% python3 -q
>>> import numpy as np
>>> import numpy.linalg as la
>>> np.set_printoptions(precision=2, suppress=True, linewidth=200, legacy="1.25")
>>> feats = np.loadtxt("m.csv", delimiter=",")
>>> feats
array([[-4.46,  2.26,  2.61,  3.94],
       [-1.69, -1.7 ,  2.92,  3.31],
       [-3.18,  0.38,  3.01,  3.65],
       [ 2.64, -4.04,  0.31, -0.62],
       [ 0.89, -5.51,  3.49,  2.74],
       [-2.46,  1.31,  1.37,  1.94],
       [-2.32,  0.91,  1.53,  2.09],
       [ 4.32, -2.41, -2.64, -3.94],
       [-4.4 ,  2.23,  2.54,  4.03],
       [ 2.42, -1.37, -1.24, -2.1 ],
       [-0.44, -3.42,  3.19,  3.19],
       [ 0.4 , -2.7 ,  1.64,  1.32],
       [-2.09,  1.03,  1.48,  2.01],
       [-0.43, -3.58,  3.25,  3.2 ],
       [ 0.43, -2.67,  1.78,  1.41],
       [ 4.35, -2.26, -2.57, -3.81],
       [ 0.84,  0.48, -1.63, -1.69],
       [ 4.36, -2.13, -2.71, -3.97],
       [-0.85, -0.8 ,  1.44,  1.67],
       [-1.62,  4.64, -1.82, -1.13],
       [ 4.35, -2.4 , -2.67, -3.94],
       [ 1.62,  1.52, -2.85, -3.37],
       [ 0.79, -5.46,  3.57,  2.54]])
>>> C2 = np.cov(feats, rowvar=False)
>>> print(np.argwhere(np.triu(np.abs(np.corrcoef(feats.T)) > 0.8, 1)))
[[0 3]
 [2 3]]
>>> np.polyfit(feats[:, 1], feats[:, 0], 1)
array([-0.58, -0.5 ])
>>> np.median(feats, axis=0)
array([ 0.4 , -1.7 ,  1.48,  1.67])
>>> x = np.array([-2, 1, 1, 0])
>>> rhs = feats @ x
>>> b, lr = np.zeros(4), 1 / la.norm(feats, 2) ** 2
>>> for i in range(20):
...     b -= lr * feats.T @ (feats @ b - rhs)
...     if i % 5 == 0: print(i, round(la.norm(feats @ b - rhs), 2))
... 
0 8.67
5 0.58
10 0.55
15 0.55
>>> b
array([-1.4 ,  1.21,  0.46,  0.9 ])
>>> hat = feats @ la.solve(feats.T @ feats, feats.T)
>>> np.round(la.eigvalsh(hat), 2) + 0
array([0., 0., 0., 0., 0., 0., 0., 0., 0., 0., 0., 0., 0., 0., 0., 0., 0., 0., 0., 1., 1., 1., 1.])
>>> np.round(np.trace(hat), 2)
4.0
>>> print(hat @ feats[:, 1])
[ 2.26 -1.7   0.38 -4.04 -5.51  1.31  0.91 -2.41  2.23 -1.37 -3.42 -2.7   1.03 -3.58 -2.67 -2.26  0.48 -2.13 -0.8   4.64 -2.4   1.52 -5.46]
